In [1]: import numpy as np

In [2]: import numpy.linalg as la

In [3]: np.set_printoptions(suppress=True, linewidth=200)

In [4]: tidy = lambda a: np.round(a, 1) + 0

In [5]: data = np.load("a.npy")

In [6]: data
Out[6]: 
array([[-2,  0,  0,  0,  0,  0],
       [ 0,  0,  0,  0,  0,  0],
       [ 0,  0, -2,  0,  0,  0],
       [ 0,  0,  0,  0,  0,  0],
       [ 0,  0,  0,  0, -1,  0],
       [ 0,  0,  0,  0,  0, -1]])

In [7]: try:
   ...:     la.cholesky(data)
   ...: except la.LinAlgError as e:
   ...:     print(e)
   ...: 
Matrix is not positive definite

In [8]: [round(float(la.det(data[:i, :i])), 2) + 0 for i in range(1, 7)]
Out[8]: [-2.0, 0.0, 0.0, 0.0, 0.0, 0.0]

In [9]: np.all(la.eigvalsh(data) > 0)
Out[9]: np.False_

In [10]: tidy(la.norm(data, axis=0))
Out[10]: array([2., 0., 2., 0., 1., 1.])

In [11]: tidy(la.pinv(data))
Out[11]: 
array([[-0.5,  0. ,  0. ,  0. ,  0. ,  0. ],
       [ 0. ,  0. ,  0. ,  0. ,  0. ,  0. ],
       [ 0. ,  0. , -0.5,  0. ,  0. ,  0. ],
       [ 0. ,  0. ,  0. ,  0. ,  0. ,  0. ],
       [ 0. ,  0. ,  0. ,  0. , -1. ,  0. ],
       [ 0. ,  0. ,  0. ,  0. ,  0. , -1. ]])

In [12]: data.T @ data
Out[12]: 
array([[4, 0, 0, 0, 0, 0],
       [0, 0, 0, 0, 0, 0],
       [0, 0, 4, 0, 0, 0],
       [0, 0, 0, 0, 0, 0],
       [0, 0, 0, 0, 1, 0],
       [0, 0, 0, 0, 0, 1]])

In [13]: tidy(la.norm(data, 2) / la.norm(data))
Out[13]: np.float64(0.6)

In [14]: la.matrix_rank(data, rtol=0.1)
Out[14]: np.int64(4)

In [15]: print([round(float(x), 1) for x in la.svd(data, compute_uv=False)[:3]])
[2.0, 2.0, 1.0]

In [16]: T = np.stack([data, 5 * data, data[::-1]])

In [17]: T.shape
Out[17]: (3, 6, 6)

In [18]: tidy(la.norm(T, axis=(1, 2)))
Out[18]: array([ 3.2, 15.8,  3.2])

In [19]: T.sum(axis=0)
Out[19]: 
array([[-12,   0,   0,   0,   0,  -1],
       [  0,   0,   0,   0,  -1,   0],
       [  0,   0, -12,   0,   0,   0],
       [  0,   0,  -2,   0,   0,   0],
       [  0,   0,   0,   0,  -6,   0],
       [ -2,   0,   0,   0,   0,  -6]])

In [20]: (T @ data.T).shape
Out[20]: (3, 6, 6)

In [21]: tidy(la.det(T))
Out[21]: array([0., 0., 0.])

In [22]: np.einsum("bij,cij->bc", T, T)
Out[22]: 
array([[ 10,  50,   0],
       [ 50, 250,   0],
       [  0,   0,  10]])
